$ python -q
>>> import numpy as np
>>> np.set_printoptions(suppress=True, linewidth=120)
>>> m1 = np.loadtxt("a.csv", delimiter=",")
>>> m1
array([[-0.722,  0.212,  0.816,  0.034, -0.284,  0.019,  0.637,  0.007, -0.393, -0.206,  0.308],
       [ 0.212, -1.851,  0.468,  0.433,  0.627, -0.287,  0.174, -0.358, -0.355, -0.336,  0.193],
       [ 0.816,  0.468, -0.607,  0.59 ,  0.436, -0.089,  0.071,  0.394, -1.297,  0.192, -0.027],
       [ 0.034,  0.433,  0.59 , -1.389, -0.089,  0.018,  1.327, -0.252, -0.57 ,  0.485, -0.649],
       [-0.284,  0.627,  0.436, -0.089, -1.656,  0.536, -0.253,  0.041, -0.782,  0.352, -0.671],
       [ 0.019, -0.287, -0.089,  0.018,  0.536, -1.331,  0.188, -0.407, -0.813,  0.315, -0.962],
       [ 0.637,  0.174,  0.071,  1.327, -0.253,  0.188,  1.106, -0.828, -0.955,  0.563, -0.043],
       [ 0.007, -0.358,  0.394, -0.252,  0.041, -0.407, -0.828, -0.959, -0.399, -0.613, -0.04 ],
       [-0.393, -0.355, -1.297, -0.57 , -0.782, -0.813, -0.955, -0.399, -1.324,  0.067,  0.465],
       [-0.206, -0.336,  0.192,  0.485,  0.352,  0.315,  0.563, -0.613,  0.067, -0.987, -1.312],
       [ 0.308,  0.193, -0.027, -0.649, -0.671, -0.962, -0.043, -0.04 ,  0.465, -1.312, -1.28 ]])
>>> rng = np.random.default_rng(56108)
>>> lab = rng.permutation(11)
>>> lab
array([ 5,  3,  7, 10,  2,  0,  1,  6,  8,  4,  9])
>>> Y = m1[lab][:, lab]
>>> np.diag(Y)
array([-1.331, -1.389, -0.959, -1.28 , -0.607, -0.722, -1.851,  1.106, -1.324, -1.656, -0.987])
>>> x = np.array([1, 2, 1, 3, 2, 0, 3, 2, 3, 0, 2])
>>> rhs = m1 @ x
>>> rhs.round(3)
array([  1.414,  -1.342,   0.843,  -2.386,  -6.538,  -4.131,   3.242,  -6.668, -12.379,  -0.487,  -3.996])
>>> np.round(np.linalg.solve(m1, rhs), 3) + 0
array([1., 2., 1., 3., 2., 0., 3., 2., 3., 0., 2.])
>>> np.round(np.linalg.solve(m1.T, m1[0]), 3) + 0
array([1., 0., 0., 0., 0., 0., 0., 0., 0., 0., 0.])
>>> left, sigma, vt = np.linalg.svd(m1, full_matrices=False)
>>> np.round(left.T @ left, 3) + 0
array([[1., 0., 0., 0., 0., 0., 0., 0., 0., 0., 0.],
       [0., 1., 0., 0., 0., 0., 0., 0., 0., 0., 0.],
       [0., 0., 1., 0., 0., 0., 0., 0., 0., 0., 0.],
       [0., 0., 0., 1., 0., 0., 0., 0., 0., 0., 0.],
       [0., 0., 0., 0., 1., 0., 0., 0., 0., 0., 0.],
       [0., 0., 0., 0., 0., 1., 0., 0., 0., 0., 0.],
       [0., 0., 0., 0., 0., 0., 1., 0., 0., 0., 0.],
       [0., 0., 0., 0., 0., 0., 0., 1., 0., 0., 0.],
       [0., 0., 0., 0., 0., 0., 0., 0., 1., 0., 0.],
       [0., 0., 0., 0., 0., 0., 0., 0., 0., 1., 0.],
       [0., 0., 0., 0., 0., 0., 0., 0., 0., 0., 1.]])
>>> round(np.sqrt((sigma ** 2).sum()), 3), round(np.linalg.norm(m1), 3)
(np.float64(7.0), np.float64(7.0))
>>> np.allclose(left * sigma @ vt, m1)
True
>>> left.shape, sigma.shape, vt.shape
((11, 11), (11,), (11, 11))
>>> np.round(left.T @ m1 @ vt.T, 3) + 0
array([[3.001, 0.   , 0.   , 0.   , 0.   , 0.   , 0.   , 0.   , 0.   , 0.   , 0.   ],
       [0.   , 3.   , 0.   , 0.   , 0.   , 0.   , 0.   , 0.   , 0.   , 0.   , 0.   ],
       [0.   , 0.   , 3.   , 0.   , 0.   , 0.   , 0.   , 0.   , 0.   , 0.   , 0.   ],
       [0.   , 0.   , 0.   , 3.   , 0.   , 0.   , 0.   , 0.   , 0.   , 0.   , 0.   ],
       [0.   , 0.   , 0.   , 0.   , 2.001, 0.   , 0.   , 0.   , 0.   , 0.   , 0.   ],
       [0.   , 0.   , 0.   , 0.   , 0.   , 2.   , 0.   , 0.   , 0.   , 0.   , 0.   ],
       [0.   , 0.   , 0.   , 0.   , 0.   , 0.   , 1.001, 0.   , 0.   , 0.   , 0.   ],
       [0.   , 0.   , 0.   , 0.   , 0.   , 0.   , 0.   , 1.   , 0.   , 0.   , 0.   ],
       [0.   , 0.   , 0.   , 0.   , 0.   , 0.   , 0.   , 0.   , 1.   , 0.   , 0.   ],
       [0.   , 0.   , 0.   , 0.   , 0.   , 0.   , 0.   , 0.   , 0.   , 1.   , 0.   ],
       [0.   , 0.   , 0.   , 0.   , 0.   , 0.   , 0.   , 0.   , 0.   , 0.   , 0.999]])
>>> vals, evecs = np.linalg.eigh(m1)
>>> x = np.array([1, 0, 0, 2, 2, 0, 2, 1, 2, 0, 1])
>>> x @ m1 @ x
np.float64(-35.407)
>>> np.round(np.linalg.eigvalsh(m1[1:, 1:]), 3)
array([-3.001, -3.   , -2.954, -2.001, -1.765, -1.   , -0.999,  0.552,  1.   ,  2.89 ])
>>> np.abs(m1).sum(axis=1).max(), round(np.abs(vals).max(), 3)
(np.float64(7.42), np.float64(3.001))
>>> J = np.load("out3.npy")
>>> J
array([[1, 0, 0, 0, 0, 0, 0, 0, 0, 1, 1, 0, 0, 0, 0],
       [0, 2, 0, 1, 1, 0, 2, 2, 1, 0, 0, 1, 1, 0, 1],
       [1, 0, 1, 0, 0, 0, 0, 0, 0, 2, 1, 0, 0, 2, 0],
       [0, 1, 0, 1, 1, 2, 0, 1, 2, 0, 0, 2, 0, 0, 2],
       [0, 0, 0, 1, 1, 2, 2, 0, 0, 0, 0, 0, 2, 0, 2],
       [0, 1, 0, 0, 0, 0, 0, 0, 1, 0, 0, 2, 2, 0, 0],
       [0, 2, 0, 1, 2, 1, 2, 2, 0, 0, 0, 2, 1, 0, 0],
       [0, 0, 0, 1, 2, 2, 1, 2, 2, 0, 0, 1, 0, 0, 2],
       [0, 2, 0, 1, 0, 2, 1, 0, 0, 0, 0, 2, 2, 0, 0],
       [0, 0, 2, 0, 0, 0, 0, 0, 0, 2, 2, 0, 0, 1, 0],
       [1, 0, 1, 0, 0, 0, 0, 0, 0, 0, 1, 0, 0, 2, 0],
       [0, 0, 0, 2, 2, 1, 0, 1, 1, 0, 0, 1, 0, 0, 2],
       [0, 0, 0, 0, 1, 2, 0, 1, 0, 0, 0, 0, 2, 0, 0],
       [0, 0, 1, 0, 0, 0, 0, 0, 0, 1, 2, 0, 0, 0, 0],
       [0, 2, 0, 0, 2, 1, 0, 2, 1, 0, 0, 2, 1, 0, 0]])
>>> O, evecs = np.linalg.qr(J[:, :2])[0], np.linalg.qr(J[:, 2:])[0]
>>> sigma = np.linalg.svd(O.T @ evecs, compute_uv=False)
>>> np.round(np.degrees(np.arccos(sigma.clip(0, 1))), 3)
array([ 8.687, 12.84 ])
>>> (sigma > 0.9).sum()
np.int64(2)
>>> sigma.round(3)
array([0.989, 0.975])
>>> np.flatnonzero(np.linalg.matrix_power((J != 0) + (J.T != 0) + np.eye(15), 15)[7])
array([ 1,  3,  4,  5,  6,  7,  8, 11, 12, 14])
>>> np.round(np.linalg.det(J), 3)
np.float64(-1632.0)
>>> def softmax(z):
...     e = np.exp(z - z.max(axis=-1, keepdims=True))
...     return e / e.sum(axis=-1, keepdims=True)
... 
>>> np.round(softmax(10 * J[6]), 3) + 0
array([0. , 0.2, 0. , 0. , 0.2, 0. , 0.2, 0.2, 0. , 0. , 0. , 0.2, 0. , 0. , 0. ])
>>> np.round(softmax(J[6]), 3)
array([0.019, 0.142, 0.019, 0.052, 0.142, 0.052, 0.142, 0.142, 0.019, 0.019, 0.019, 0.142, 0.052, 0.019, 0.019])
>>> S = J @ J.T / np.sqrt(15)
>>> softmax(S).round(6).argmax(axis=1)
array([ 2,  1,  2,  3,  4,  5,  6,  7,  8,  9,  2,  7, 12,  9, 14])
>>> Y = J + rng.integers(-2, 3, (15, 13)) @ rng.integers(-2, 3, (13, 15))
>>> Y
array([[ -8,  -1,   0,  15,   1,   3,   0, -11,   0,   5,  12,  12,  -1,   1,   9],
       [-10,   4,   2,  14,   1,   4,   6,   4,  11,  -6,   2,   9,  -1,   0,   2],
       [  0,  -5,  -2,  -9,   0,   0,   4,   0,  -4,   2,  -5, -10,   0,   5,   4],
       [ 11,   3,  -7,   4,  -6,  -6,   4,   0,   1,   1,   1,  11,   0,   8,   4],
       [ 13,  13,   0, -16,   7,   8,   1,   4,  -3,   1,  -9, -11,   0,  -8,   0],
       [ -5,  10, -10,   0,  -6,  -4,   8,   0,   2,  10,   7,  16,  12,  10,  -8],
       [ -6,  -6,  10,   8,  -2,  -5,   8,   6,  13,  -4,   1,  14,  16,   0,  -4],
       [ -8, -14,  -5,   7,  -4,  -9,  11,   3,  14,   1,  10,  13,  20,  -4,   7],
       [  5,   2,   0, -15,   7,   8,  -2,   3,   1,   4,  -4,  -2,   8,   1,   7],
       [ -2,  -6,  10,   6, -10, -11,   6,  10,   8,   5,   0,   3,  -1,   0,  -4],
       [  4, -12,   2,  -4,  -3,   1,   0,  13,  -2,  -5,   9,  -6,   9,  -9,  12],
       [  9,   4,  -8,   4,   4,  -2,   0,  -9,   0, -12,  -3,  15,   9,   3,  -7],
       [  8,   5,  13,  -3,  -1,   5, -10,   7,  -3,   5,   1, -10,  -2,  -6,   1],
       [ -7,  -1,   5,  11,  -1,   4,  -4,  -3,  -9,  -8,   5,   4,  -4,   7,  -9],
       [  1,   5,  -8,   2,   8,   3,  -5, -14,  -8,  -8,  -7,   6,  -6,  13,  -9]])
>>> np.linalg.matrix_rank(Y - J, tol=1e-8)
np.int64(13)
>>> np.abs(Y - J).sum(axis=1)
array([ 78,  66,  49,  65,  96, 102, 100, 125,  67,  81,  90,  89,  80,  80, 100])
>>> x = np.array([0, -2, -2, 0, -2, -2, -1, 0, -1, -1, -2, -1, -1, 2, 1])
>>> rhs = J @ x
>>> beta, lr = np.zeros(15), 1 / np.linalg.norm(J, 2) ** 2
>>> for i in range(5):
...     beta -= lr * J.T @ (J @ beta - rhs)
...     if i % 1 == 0: print(i, round(np.linalg.norm(J @ beta - rhs), 3))
... 
0 10.87
1 9.126
2 7.89
3 7.003
4 6.351
>>> np.round(np.linalg.cond(J), 3)
np.float64(67.096)
>>> Z = np.array([[0, 2, 0, 0], [1, 2, 0, 1], [1, 0, 2, 0]])
>>> data = rng.normal(size=(14, 3)) @ Z + np.array([2, -7, -6, 9])
>>> data.round(3)
array([[  3.528,  -9.037,  -1.348,   8.202],
       [  0.936, -13.194,  -5.928,   7.9  ],
       [  4.3  ,  -0.855,  -6.827,  11.714],
       [  0.188,  -5.858,  -9.518,   8.947],
       [  5.472,  -4.756,  -1.686,  10.315],
       [  2.367,  -9.825,  -4.132,   8.433],
       [ -0.381, -12.393,  -6.884,   7.061],
       [  0.397,  -8.056,  -9.858,   9.326],
       [  2.509,  -7.234,  -5.09 ,   9.054],
       [  3.911,  -5.878,  -4.28 ,  10.052],
       [  3.585,  -3.143,  -3.675,   9.423],
       [  1.744,  -6.615,  -8.512,  10.   ],
       [  3.04 ,  -3.716,  -5.334,   9.707],
       [  0.609, -10.906,  -7.302,   8.26 ]])
>>> O, evecs = np.linalg.qr(data[:, :1])[0], np.linalg.qr(data[:, 1:])[0]
>>> sigma = np.linalg.svd(O.T @ evecs, compute_uv=False)
>>> (sigma > 0.9).sum()
np.int64(1)
>>> round(float(np.linalg.norm(O @ O.T - evecs @ evecs.T, 2)), 3)
1.0
